>>> import numpy as np
>>> from numpy import linalg as LA
>>> np.set_printoptions(precision=1, suppress=True, linewidth=140, floatmode="fixed")
>>> rng = np.random.default_rng(33)
>>> mat = np.triu(rng.random((3, 3)) < 0.8, 1).astype(int)
>>> mat = mat + mat.T
>>> print(mat)
[[0 1 0]
 [1 0 1]
 [0 1 0]]
>>> # column 2 repeats column 0
>>> print(LA.matrix_rank(mat, rtol=0.1))
2
>>> print(mat.sum(axis=0))
[1 2 1]
>>> print(np.argwhere(np.triu(mat)))
[[0 1]
 [1 2]]
>>> print(mat @ mat)
[[1 0 1]
 [0 2 0]
 [1 0 1]]
>>> Lm = np.diag(mat.sum(axis=1)) - mat
>>> print(Lm)
[[ 1 -1  0]
 [-1  2 -1]
 [ 0 -1  1]]
>>> print((LA.eigvalsh(Lm) < 1e-8).sum())
1
>>> print(np.round(LA.eigvalsh(Lm), 1) + 0)
[0.0 1.0 3.0]
>>> vals, V = LA.eigh(Lm)
>>> x = np.array([-1, -3, 0])
>>> print(np.round(V * np.maximum(vals, 0) @ V.T, 1) + 0)
[[ 1.0 -1.0  0.0]
 [-1.0  2.0 -1.0]
 [ 0.0 -1.0  1.0]]
>>> print(np.round(V * np.abs(vals) @ V.T, 1) + 0)
[[ 1.0 -1.0  0.0]
 [-1.0  2.0 -1.0]
 [ 0.0 -1.0  1.0]]
>>> print(LA.eigvalsh(Lm[1:, 1:]))
[0.4 2.6]
>>> print(np.abs(Lm).sum(axis=1).max(), np.abs(vals).max())
4 3.0
>>> vals, V = LA.eigh(mat)
>>> x = np.array([1, 1, 3])
>>> print(x @ mat @ x)
8
>>> print(np.abs(mat).sum(axis=1).max(), round(np.abs(vals).max(), 1))
2 1.4
>>> U, sig, vt = LA.svd(mat)
>>> print(sig)
[1.4 1.4 0.0]
>>> print(np.argmax(sig[:-1] / (sig[1:] + 1e-6)) + 1)
2
>>> out = U[:, :2] @ np.diag(sig[:2]) @ vt[:2]
>>> print(np.abs(mat - out).max())
0.0
>>> print(LA.matrix_rank(mat, rtol=0.05))
2
>>> E = np.load("arr.npy")
>>> print(E)
[[-2.0  1.0  0.0  0.0  0.0  0.0]
 [ 0.0 -2.0  1.0  0.0  0.0  0.0]
 [ 0.0  0.0 -2.0  1.0  0.0  0.0]
 [ 0.0  0.0  0.0 -2.0  1.0  0.0]
 [ 0.0  0.0  0.0  0.0 -2.0  1.0]
 [ 0.0  0.0  0.0  0.0  0.0 -2.0]]
>>> # triangular: eigenvalues sit on the diagonal
>>> print(np.allclose(E, E.T))
False
>>> print(E @ E)
[[ 4.0 -4.0  1.0  0.0  0.0  0.0]
 [ 0.0  4.0 -4.0  1.0  0.0  0.0]
 [ 0.0  0.0  4.0 -4.0  1.0  0.0]
 [ 0.0  0.0  0.0  4.0 -4.0  1.0]
 [ 0.0  0.0  0.0  0.0  4.0 -4.0]
 [ 0.0  0.0  0.0  0.0  0.0  4.0]]
>>> print(np.round(LA.det(E), 1))
64.0
>>> print((E + E.T) / 2)
[[-2.0  0.5  0.0  0.0  0.0  0.0]
 [ 0.5 -2.0  0.5  0.0  0.0  0.0]
 [ 0.0  0.5 -2.0  0.5  0.0  0.0]
 [ 0.0  0.0  0.5 -2.0  0.5  0.0]
 [ 0.0  0.0  0.0  0.5 -2.0  0.5]
 [ 0.0  0.0  0.0  0.0  0.5 -2.0]]
>>> x = np.array([1, -1, 3, -1, -3, 1])
>>> rhs = E @ x
>>> beta, lr = np.zeros(6), 1 / LA.norm(E, 2) ** 2
>>> for i in range(30):
...     beta -= lr * E.T @ (E @ beta - rhs)
...     if i % 10 == 0: print(i, round(LA.norm(E @ beta - rhs), 1))
... 
0 3.1
10 0.1
20 0.0
>>> print(beta)
[ 1.0 -1.0  3.0 -1.0 -3.0  1.0]
>>> out = LA.inv(E)
>>> print(LA.inv(out))
[[-2.0  1.0 -0.0 -0.0 -0.0 -0.0]
 [-0.0 -2.0  1.0 -0.0 -0.0 -0.0]
 [-0.0 -0.0 -2.0  1.0 -0.0 -0.0]
 [-0.0 -0.0 -0.0 -2.0  1.0 -0.0]
 [-0.0 -0.0 -0.0 -0.0 -2.0  1.0]
 [-0.0 -0.0 -0.0 -0.0 -0.0 -2.0]]
>>> print(LA.det(E) * out)
[[-32.0 -16.0  -8.0  -4.0  -2.0  -1.0]
 [ -0.0 -32.0 -16.0  -8.0  -4.0  -2.0]
 [ -0.0  -0.0 -32.0 -16.0  -8.0  -4.0]
 [ -0.0  -0.0  -0.0 -32.0 -16.0  -8.0]
 [ -0.0  -0.0  -0.0  -0.0 -32.0 -16.0]
 [ -0.0  -0.0  -0.0  -0.0  -0.0 -32.0]]
>>> print(E @ out)
[[1.0 0.0 0.0 0.0 0.0 0.0]
 [0.0 1.0 0.0 0.0 0.0 0.0]
 [0.0 0.0 1.0 0.0 0.0 0.0]
 [0.0 0.0 0.0 1.0 0.0 0.0]
 [0.0 0.0 0.0 0.0 1.0 0.0]
 [0.0 0.0 0.0 0.0 0.0 1.0]]
>>> print(np.round(LA.slogdet(E)[0], 1))
1.0
>>> print(out.round(1) + 0)
[[-0.5 -0.2 -0.1 -0.1  0.0  0.0]
 [ 0.0 -0.5 -0.2 -0.1 -0.1  0.0]
 [ 0.0  0.0 -0.5 -0.2 -0.1 -0.1]
 [ 0.0  0.0  0.0 -0.5 -0.2 -0.1]
 [ 0.0  0.0  0.0  0.0 -0.5 -0.2]
 [ 0.0  0.0  0.0  0.0  0.0 -0.5]]
>>> print(round(LA.det(E) * LA.det(out), 1))
1.0
>>> print((np.abs(out) > 1e-9).astype(int))
[[1 1 1 1 1 1]
 [0 1 1 1 1 1]
 [0 0 1 1 1 1]
 [0 0 0 1 1 1]
 [0 0 0 0 1 1]
 [0 0 0 0 0 1]]
>>> print(round(LA.cond(E), 1))
2.6
>>> data = np.loadtxt("m.csv", delimiter=",")
>>> print(data)
[[ 0.0  0.0  0.0 -3.0 -6.0  0.0]
 [ 0.0  0.0  0.0 -9.0  6.0 -6.0]
 [ 0.0  0.0  0.0  6.0  6.0  0.0]
 [-2.0 -4.0  0.0  0.0  0.0  0.0]
 [-6.0  4.0 -4.0  0.0  0.0  0.0]
 [ 4.0  4.0  0.0  0.0  0.0  0.0]]
>>> x = np.array([3, -3, -1, 3, 2, -3])
>>> print(data * x)
[[  0.0  -0.0  -0.0  -9.0 -12.0  -0.0]
 [  0.0  -0.0  -0.0 -27.0  12.0  18.0]
 [  0.0  -0.0  -0.0  18.0  12.0  -0.0]
 [ -6.0  12.0  -0.0   0.0   0.0  -0.0]
 [-18.0 -12.0   4.0   0.0   0.0  -0.0]
 [ 12.0 -12.0  -0.0   0.0   0.0  -0.0]]
>>> print((data * x).sum(axis=1))
[-21.0   3.0  30.0   6.0 -26.0   0.0]
>>> print(data @ np.ones(6))
[-9.0 -9.0 12.0 -6.0 -6.0  8.0]
>>> print(np.einsum("ij,j->i", data, x))
[-21.0   3.0  30.0   6.0 -26.0   0.0]
>>> out = np.array([[0, -2], [-1, 2], [2, 1], [-2, 1], [1, 2], [1, -1]])
>>> print(out.T @ data.T)
[[  0.0  18.0  -6.0   4.0 -12.0  -4.0]
 [-15.0   9.0  18.0  -4.0  16.0   0.0]]
>>> print(np.einsum("ik,kj->ji", data, out))
[[  0.0  18.0  -6.0   4.0 -12.0  -4.0]
 [-15.0   9.0  18.0  -4.0  16.0   0.0]]
>>> print(np.einsum("ij->j", data))
[-4.0  4.0 -4.0 -6.0  6.0 -6.0]
>>> print(LA.matrix_rank(np.vstack([data, out.T])))
6
>>> print(np.einsum("ij,ij->i", data, data))
[ 45.0 153.0  72.0  20.0  68.0  32.0]
>>> x = np.array([3, 7, -4, -1, 1, 4])
>>> rhs = data @ x
>>> beta, lr = np.zeros(6), 1 / LA.norm(data, 2) ** 2
>>> for i in range(5):
...     beta -= lr * data.T @ (data @ beta - rhs)
...     if i % 1 == 0: print(i, round(LA.norm(data @ beta - rhs), 1))
... 
0 39.6
1 26.9
2 18.4
3 12.8
4 9.1
>>> print(beta)
[ 1.6  6.7 -1.6  0.5 -0.2  0.4]
>>> print(np.round(LA.cond(data), 1))
23.1
>>> r0 = np.array([0, 2])
>>> print(np.array([np.convolve(row, r0, "same") for row in E]))
[[ 0.0 -4.0  2.0  0.0  0.0  0.0]
 [ 0.0  0.0 -4.0  2.0  0.0  0.0]
 [ 0.0  0.0  0.0 -4.0  2.0  0.0]
 [ 0.0  0.0  0.0  0.0 -4.0  2.0]
 [ 0.0  0.0  0.0  0.0  0.0 -4.0]
 [ 0.0  0.0  0.0  0.0  0.0  0.0]]
>>> print(np.convolve(E[3], r0))
[ 0.0  0.0  0.0  0.0 -4.0  2.0  0.0]
>>> K = -2 * np.eye(5) + np.ones((5, 5))
>>> print(K)
[[-1.0  1.0  1.0  1.0  1.0]
 [ 1.0 -1.0  1.0  1.0  1.0]
 [ 1.0  1.0 -1.0  1.0  1.0]
 [ 1.0  1.0  1.0 -1.0  1.0]
 [ 1.0  1.0  1.0  1.0 -1.0]]
>>> # equal to its transpose
>>> print(np.einsum("ii->", K))
-5.0
>>> print(np.round(LA.det(K[::-1]), 1))
48.0
>>> print(np.round(LA.det(2 * K), 1), np.round(LA.det(K), 1))
1536.0 48.0
>>> print(round(LA.eigvals(K).sum().real, 1))
-5.0
>>> print(round(LA.eigvalsh(K).min(), 1))
-2.0
>>> print(np.all(LA.eigvalsh(K) > 0))
False
>>> out = LA.inv(K)
>>> print(out)
[[-0.3  0.2  0.2  0.2  0.2]
 [ 0.2 -0.3  0.2  0.2  0.2]
 [ 0.2  0.2 -0.3  0.2  0.2]
 [ 0.2  0.2  0.2 -0.3  0.2]
 [ 0.2  0.2  0.2  0.2 -0.3]]
>>> print(np.round(LA.cond(K), 1))
1.5
>>> print(round(LA.det(K) * LA.det(out), 1))
1.0
>>> print((np.abs(out) > 1e-9).astype(int))
[[1 1 1 1 1]
 [1 1 1 1 1]
 [1 1 1 1 1]
 [1 1 1 1 1]
 [1 1 1 1 1]]
>>> print(round(LA.slogdet(K)[0], 1))
1.0
